In [1]: import numpy as np

In [2]: from numpy import linalg as LA

In [3]: np.set_printoptions(precision=2, suppress=True, linewidth=200)

In [4]: mat = np.load("arr.npy")

In [5]: mat
Out[5]: 
array([[ 3,  0,  0,  0,  0],
       [ 0, -3,  0,  0,  0],
       [ 0,  0,  1,  0,  0],
       [ 0,  0,  0,  0,  0],
       [ 0,  0,  0,  0,  1]])

In [6]: LA.norm(mat, axis=1)
Out[6]: array([3., 3., 1., 0., 1.])

In [7]: round(LA.norm(mat, 1), 2), round(LA.norm(mat, np.inf), 2)
Out[7]: (np.float64(3.0), np.float64(3.0))

In [8]: round(LA.norm(mat, 2), 2)
Out[8]: np.float64(3.0)

In [9]: LA.norm(mat, axis=0)
Out[9]: array([3., 3., 1., 0., 1.])

In [10]: np.round(LA.norm(mat, "nuc"), 2)
Out[10]: np.float64(8.0)

In [11]: LA.norm(mat, axis=1).argmax()
Out[11]: np.int64(0)

In [12]: (mat + mat.T) / 2
Out[12]: 
array([[ 3.,  0.,  0.,  0.,  0.],
       [ 0., -3.,  0.,  0.,  0.],
       [ 0.,  0.,  1.,  0.,  0.],
       [ 0.,  0.,  0.,  0.,  0.],
       [ 0.,  0.,  0.,  0.,  1.]])

In [13]: np.sort(np.abs(LA.eigvals(mat)))
Out[13]: array([0., 1., 1., 3., 3.])

In [14]: np.allclose(mat, mat.T)
Out[14]: True

In [15]: np.trace(mat)
Out[15]: np.int64(2)

In [16]: Uu, s, Vt = LA.svd(mat)

In [17]: np.argmax(s[:-1] / (s[1:] + 1e-6)) + 1
Out[17]: np.int64(4)

In [18]: s
Out[18]: array([3., 3., 1., 1., 0.])

In [19]: out = Uu[:, :4] @ np.diag(s[:4]) @ Vt[:4]

In [20]: np.abs(mat - out).max()
Out[20]: np.float64(0.0)

In [21]: LA.matrix_rank(mat, rtol=0.05)
Out[21]: np.int64(4)

In [22]: LA.matrix_rank(out)
Out[22]: np.int64(4)

In [23]: E = np.load("out6.npy")

In [24]: E
Out[24]: 
array([[ 1.5,  1. , 11. ,  1.1],
       [-0.6,  0.9, -0.5,  1. ],
       [-1.6, -1.4, 13. , -0.2]])

In [25]: x0 = np.array([0, 1, 3, 2])

In [26]: np.einsum("ij,j->i", E, x0)
Out[26]: array([36.2,  1.4, 37.2])

In [27]: E * x0
Out[27]: 
array([[ 0. ,  1. , 33. ,  2.2],
       [-0. ,  0.9, -1.5,  2. ],
       [-0. , -1.4, 39. , -0.4]])

In [28]: LA.norm(E @ x0) <= LA.norm(E, 2) * LA.norm(x0) + 1e-9
Out[28]: np.True_

In [29]: out = np.array([[-2, 2, 1], [2, 1, 0], [1, 2, -2], [0, -2, -2], [-1, -1, 1]])

In [30]: np.einsum("ik,kj->ij", mat, out)
Out[30]: 
array([[-6,  6,  3],
       [-6, -3,  0],
       [ 1,  2, -2],
       [ 0,  0,  0],
       [-1, -1,  1]])

In [31]: out.T @ mat.T
Out[31]: 
array([[-6, -6,  1,  0, -1],
       [ 6, -3,  2,  0, -1],
       [ 3,  0, -2,  0,  1]])

In [32]: np.einsum("ik,kj->ji", mat, out)
Out[32]: 
array([[-6, -6,  1,  0, -1],
       [ 6, -3,  2,  0, -1],
       [ 3,  0, -2,  0,  1]])

In [33]: np.vstack([mat, out.T]).shape
Out[33]: (8, 5)

In [34]: np.einsum("ij->j", mat)
Out[34]: array([ 3, -3,  1,  0,  1])

In [35]: LA.matrix_rank(mat @ out)
Out[35]: np.int64(3)

In [36]: Uu, s, Vt = LA.svd(E, full_matrices=False)

In [37]: np.allclose(Uu * s @ Vt, E)
Out[37]: True

In [38]: s
Out[38]: array([17.05,  2.94,  1.41])

In [39]: np.cumsum(s ** 2) / np.sum(s ** 2)
Out[39]: array([0.96, 0.99, 1.  ])

In [40]: np.abs(Uu[:, 0]).round(6).argmax()
Out[40]: np.int64(2)

In [41]: np.round(Uu.T @ E @ Vt.T, 2) + 0
Out[41]: 
array([[17.05,  0.  ,  0.  ],
       [ 0.  ,  2.94,  0.  ],
       [ 0.  ,  0.  ,  1.41]])

In [42]: (s > 1e-8).sum()
Out[42]: np.int64(3)

In [43]: round(float(np.sqrt((s ** 2).sum())), 2), round(float(LA.norm(E)), 2)
Out[43]: (17.36, 17.36)

In [44]: np.round(Vt @ Vt.T, 2) + 0
Out[44]: 
array([[1., 0., 0.],
       [0., 1., 0.],
       [0., 0., 1.]])

In [45]: Uu.shape, s.shape, Vt.shape
Out[45]: ((3, 3), (3,), (3, 4))

In [46]: f = np.array([5, -1, 2])

In [47]: np.correlate(E[2], E[0], "full")
Out[47]: array([ -1.76, -19.14,  -2.7 , 138.98,   8.7 ,  19.3 ,  -0.3 ])

In [48]: m1 = np.minimum.outer(np.arange(1, 4), np.arange(1, 4)) * -2

In [49]: m1
Out[49]: 
array([[-2, -2, -2],
       [-2, -4, -4],
       [-2, -4, -6]])

In [50]: f = np.array([4, 2, 0])

In [51]: out = m1 + np.outer(f, np.eye(3)[0])

In [52]: LA.matrix_rank(LA.inv(out) - LA.inv(m1), tol=1e-8)
Out[52]: np.int64(1)

In [53]: out = m1 / LA.norm(m1, axis=1, keepdims=True)

In [54]: G = out @ out.T

In [55]: G[2]
Out[55]: array([0.93, 0.98, 1.  ])

In [56]: (np.abs(G) > 0.9).astype(int)
Out[56]: 
array([[1, 1, 1],
       [1, 1, 1],
       [1, 1, 1]])

In [57]: LA.norm(out, axis=1)
Out[57]: array([1., 1., 1.])

In [58]: G
Out[58]: 
array([[1.  , 0.96, 0.93],
       [0.96, 1.  , 0.98],
       [0.93, 0.98, 1.  ]])

In [59]: (G - 2 * np.eye(3)).round(6).argmax(axis=1)
Out[59]: array([1, 2, 1])

In [60]: mat @ LA.pinv(mat) @ mat
Out[60]: 
array([[ 3.,  0.,  0.,  0.,  0.],
       [ 0., -3.,  0.,  0.,  0.],
       [ 0.,  0.,  1.,  0.,  0.],
       [ 0.,  0.,  0.,  0.,  0.],
       [ 0.,  0.,  0.,  0.,  1.]])

In [61]: np.unique(mat.round(6), axis=0).shape
Out[61]: (5, 5)

In [62]: np.allclose(mat[:-1].T @ LA.lstsq(mat[:-1].T, mat[-1])[0], mat[-1])
Out[62]: False

In [63]: F = np.array([[-0.9, 1.3, 0.8, 13.0],
    ...:     [-0.1, 1.3, 0.0, 2.0],
    ...:     [0.3, 0.4, 0.0, -9.0],
    ...:     [-0.2, -0.7, 1.3, 6.0]])

In [64]: round(LA.norm(F, 2), 2)
Out[64]: np.float64(17.1)

In [65]: LA.norm(F, axis=0)
Out[65]: array([ 0.97,  2.01,  1.53, 17.03])

In [66]: round(float(LA.norm(F, "nuc")), 2)
Out[66]: 20.26

In [67]: F[0] @ F[3]
Out[67]: np.float64(78.31)

In [68]: K = np.load("data.npy")

In [69]: K
Out[69]: 
array([[ 0.97,  0.16, -0.03, -0.1 ,  0.16],
       [ 0.16,  0.18,  0.16,  0.49, -0.82],
       [-0.03,  0.16,  0.97, -0.1 ,  0.16],
       [-0.1 ,  0.49, -0.1 ,  0.7 ,  0.49],
       [ 0.16, -0.82,  0.16,  0.49,  0.18]])

In [70]: x0 = np.array([-1, -2, 1, 2, -1])

In [71]: np.sort(np.abs(np.degrees(np.angle(LA.eigvals(K)))))
Out[71]: array([  0.,   0.,   0.,   0., 180.])

In [72]: [p for p in range(1, 25) if np.allclose(LA.matrix_power(K, p), np.eye(5))]
Out[72]: [2, 4, 6, 8, 10, 12, 14, 16, 18, 20, 22, 24]

In [73]: 5 - LA.matrix_rank(K - np.eye(5), tol=1e-8)
Out[73]: np.int64(4)

In [74]: LA.inv(K)
Out[74]: 
array([[ 0.97,  0.16, -0.03, -0.1 ,  0.16],
       [ 0.16,  0.18,  0.16,  0.49, -0.82],
       [-0.03,  0.16,  0.97, -0.1 ,  0.16],
       [-0.1 ,  0.49, -0.1 ,  0.7 ,  0.49],
       [ 0.16, -0.82,  0.16,  0.49,  0.18]])

In [75]: ev, V = LA.eigh(K)

In [76]: (ev > 1e-8).sum(), (ev < -1e-8).sum()
Out[76]: (np.int64(4), np.int64(1))

In [77]: round(ev.sum(), 2), np.trace(K)
Out[77]: (np.float64(3.0), np.float64(3.0))

In [78]: LA.eigvalsh(K + 2 * np.eye(5))
Out[78]: array([1., 3., 3., 3., 3.])

In [79]: ev
Out[79]: array([-1.,  1.,  1.,  1.,  1.])

In [80]: LA.eigvalsh(K @ K)
Out[80]: array([1., 1., 1., 1., 1.])

In [81]: V @ np.diag(ev) @ V.T
Out[81]: 
array([[ 0.97,  0.16, -0.03, -0.1 ,  0.16],
       [ 0.16,  0.18,  0.16,  0.49, -0.82],
       [-0.03,  0.16,  0.97, -0.1 ,  0.16],
       [-0.1 ,  0.49, -0.1 ,  0.7 ,  0.49],
       [ 0.16, -0.82,  0.16,  0.49,  0.18]])

In [82]: LA.svd(K, compute_uv=False)
Out[82]: array([1., 1., 1., 1., 1.])

In [83]: [round(float(LA.det(K[:i, :i])), 2) + 0 for i in range(1, 6)]
Out[83]: [0.97, 0.15, 0.11, -0.18, -1.0]

In [84]: np.all(LA.eigvalsh(K) > 0)
Out[84]: np.False_

In [85]: A = np.array([[-1.0, -2.0, 2.0, -2.0, -1.0],
    ...:     [-2.0, -3.0, 0.0, 2.0, -2.0],
    ...:     [0.0, 0.0, 2.0, 1.0, 0.0],
    ...:     [0.0, 0.0, 2.0, 0.0, 1.0],
    ...:     [0.0, 0.0, 2.0, 1.0, 1.0]])

In [86]: A
Out[86]: 
array([[-1., -2.,  2., -2., -1.],
       [-2., -3.,  0.,  2., -2.],
       [ 0.,  0.,  2.,  1.,  0.],
       [ 0.,  0.,  2.,  0.,  1.],
       [ 0.,  0.,  2.,  1.,  1.]])

In [87]: hat = np.triu(np.array([[2, -3, 3, -1, -2],
    ...:     [-1, -2, -2, 2, -3],
    ...:     [0, 2, 3, 2, 3],
    ...:     [-2, 2, 0, 3, 2],
    ...:     [3, 3, 3, 3, -2]]), 1) + np.eye(5)

In [88]: out = hat @ A @ LA.inv(hat)

In [89]: np.poly(out)
Out[89]: array([  1.,   1., -14.,   1.,   9.,  -2.])

In [90]: np.trace(out), np.trace(A)
Out[90]: (np.float64(-1.0), np.float64(-1.0))

In [91]: round(LA.det(out), 2)
Out[91]: np.float64(2.0)

In [92]: hat @ A - A @ hat
Out[92]: 
array([[  6.,   6.,  -1.,  -6.,  -7.],
       [  0.,  -6.,  -6.,  -1., -18.],
       [  0.,   0.,  10.,  -1.,  -3.],
       [  0.,   0.,   4.,  -2.,  -4.],
       [  0.,   0.,   0.,  -4.,  -8.]])

In [93]: LA.matrix_rank(out)
Out[93]: np.int64(5)

In [94]: out
Out[94]: 
array([[   5.,   22.,   31., -108.,  201.],
       [  -2.,   -9.,  -18.,   49.,  -78.],
       [   0.,    0.,   12.,  -20.,    9.],
       [   0.,    0.,    6.,  -10.,    5.],
       [   0.,    0.,    2.,   -3.,    1.]])
